$ ipython --no-banner

In [1]: import numpy as np

In [2]: from numpy import linalg as LA

In [3]: np.set_printoptions(precision=2, suppress=True, linewidth=160)

In [4]: K = np.loadtxt("block19.csv", delimiter=",")

In [5]: K
Out[5]: 
array([[ 0.97, -0.16,  0.16, -0.1 , -0.03],
       [-0.16,  0.18,  0.82, -0.49, -0.16],
       [ 0.16,  0.82,  0.18,  0.49,  0.16],
       [-0.1 , -0.49,  0.49,  0.7 , -0.1 ],
       [-0.03, -0.16,  0.16, -0.1 ,  0.97]])

In [6]: f = np.array([6, 9, 9])

In [7]: np.cross(K[0, :3], K[4, :3])
Out[7]: array([ 0.  , -0.16, -0.16])

In [8]: np.convolve(K[0], f)
Out[8]: array([ 5.8 ,  7.72,  8.21, -0.59,  0.39, -1.18, -0.3 ])

In [9]: np.trace(K)
Out[9]: np.float64(3.0)

In [10]: np.round(LA.matrix_power(K, 4), 2) + 0
Out[10]: 
array([[1., 0., 0., 0., 0.],
       [0., 1., 0., 0., 0.],
       [0., 0., 1., 0., 0.],
       [0., 0., 0., 1., 0.],
       [0., 0., 0., 0., 1.]])

In [11]: assert K == K.T
Traceback (most recent call last):
  Cell In[11], line 1
    assert K == K.T
ValueError: The truth value of an array with more than one element is ambiguous. Use a.any() or a.all()


In [12]: round(float(LA.det(K)), 2)
Out[12]: -1.0

In [13]: rng = np.random.default_rng(571)

In [14]: J = np.eye(3, dtype=int)[rng.permutation(3)] * np.array([1, 6, 8])

In [15]: J
Out[15]: 
array([[1, 0, 0],
       [0, 6, 0],
       [0, 0, 8]])

In [16]: t = np.radians(72)

In [17]: r_ = np.eye(3)

In [18]: r_[2, 2] = r_[1, 1] = np.cos(t)

In [19]: r_[2, 1], r_[1, 2] = -np.sin(t), np.sin(t)

In [20]: r_
Out[20]: 
array([[ 1.  ,  0.  ,  0.  ],
       [ 0.  ,  0.31,  0.95],
       [ 0.  , -0.95,  0.31]])

In [21]: Y = J @ r_.T

In [22]: LA.svd(J, compute_uv=False), LA.svd(Y, compute_uv=False)
Out[22]: (array([8., 6., 1.]), array([8., 6., 1.]))

In [23]: np.abs(Y - J).max(axis=0)
Out[23]: array([0.  , 7.61, 5.71])

In [24]: np.allclose(J @ J.T, Y @ Y.T)
Out[24]: True
